In [1]: import numpy as np

In [2]: import numpy.linalg as la

In [3]: np.set_printoptions(precision=3, suppress=True, linewidth=120)

In [4]: feats = np.load("m.npy")

In [5]: feats
Out[5]: 
array([[ -1.4,   1. ,   0.7],
       [ -0.2,  -1.3,  -0.8],
       [ -1. ,   0.2,  -1.9],
       [  0.5,  -0.3,  -0.6],
       [ -1.5,  -1.5,  -0.6],
       [  0.2,   0.3,  -0.8],
       [ -1.5,   0. ,  -0.7],
       [ -0.1,   0.6,   0.4],
       [  0.9,  -0.6,   0.1],
       [  0.2,  -1.3,  -1.2],
       [-12. ,  10. ,  10. ],
       [  0.2,   1.9,   0.7],
       [  1.1,   0.1,   0.5],
       [  1. ,  -0.2,   0. ],
       [  2.2,  -0.8,   0.9]])

In [6]: proj = feats @ la.solve(feats.T @ feats, feats.T)

In [7]: np.round(la.eigvalsh(proj), 3) + 0
Out[7]: array([0., 0., 0., 0., 0., 0., 0., 0., 0., 0., 0., 0., 1., 1., 1.])

In [8]: la.matrix_rank(np.eye(15) - proj)
Out[8]: np.int64(12)

In [9]: np.allclose(proj @ proj, proj)
Out[9]: True

In [10]: Ac = feats - feats.mean(axis=0)

In [11]: evecs = la.svd(Ac)[2][:1]

In [12]: M2 = Ac - Ac @ evecs.T @ evecs

In [13]: np.round(la.norm(M2) / la.norm(Ac), 3)
Out[13]: np.float64(0.256)

In [14]: (Ac @ evecs.T).std(axis=0)
Out[14]: array([4.771])

In [15]: la.norm(M2, axis=1).round(6).argmax()
Out[15]: np.int64(14)

In [16]: K = np.loadtxt("w.csv", delimiter=",")

In [17]: K
Out[17]: 
array([[ 0.6,  0.4,  1.2,  0.4,  0.8, -0.5,  1.3, -0.4,  0.1],
       [ 8. , -1. ,  6. , 15. , 12. , -7. , -4. ,  0. ,  3. ],
       [-1.5, -1.3,  0.5,  0.7,  0. , -2.8,  1.7,  1.5, -1.6],
       [ 1.9,  1.6, -1.1,  0.2, -1.3, -0.8,  0.5,  0.2,  0.1],
       [-0.5, -1.9, -0.3, -0.9, -1.4, -1. , -0.2,  0. ,  1.7],
       [-0.7, -1.6, -1.5,  0.8, -0.8,  2.2,  0.4, -0.4, -0.9],
       [ 1.7, -1.2, -1.2, -1.1,  0.2,  1. ,  0.1, -0.8, -0.9],
       [-0.4, -1.8,  0.7,  0.7,  0.3,  0. , -1.7, -1.3, -0.7],
       [-1.1,  0.9,  1.3,  1.4, -0.5, -2.4,  1.5, -0.5, -1.9],
       [-0.7,  0.7, -0.4,  0.9,  1.1,  0.7,  0.3, -0.1, -0.5]])

In [18]: # row 1 is much longer than the rest

In [19]: proj = K @ la.solve(K.T @ K, K.T)

In [20]: np.allclose(proj @ proj, proj)
Out[20]: True

In [21]: round(float(np.trace(proj)), 3)
Out[21]: 9.0

In [22]: np.diag(proj)
Out[22]: array([0.794, 0.998, 0.942, 0.833, 0.997, 0.997, 0.945, 0.753, 0.834, 0.908])

In [23]: np.round(la.eigvalsh(proj), 3) + 0
Out[23]: array([0., 1., 1., 1., 1., 1., 1., 1., 1., 1.])
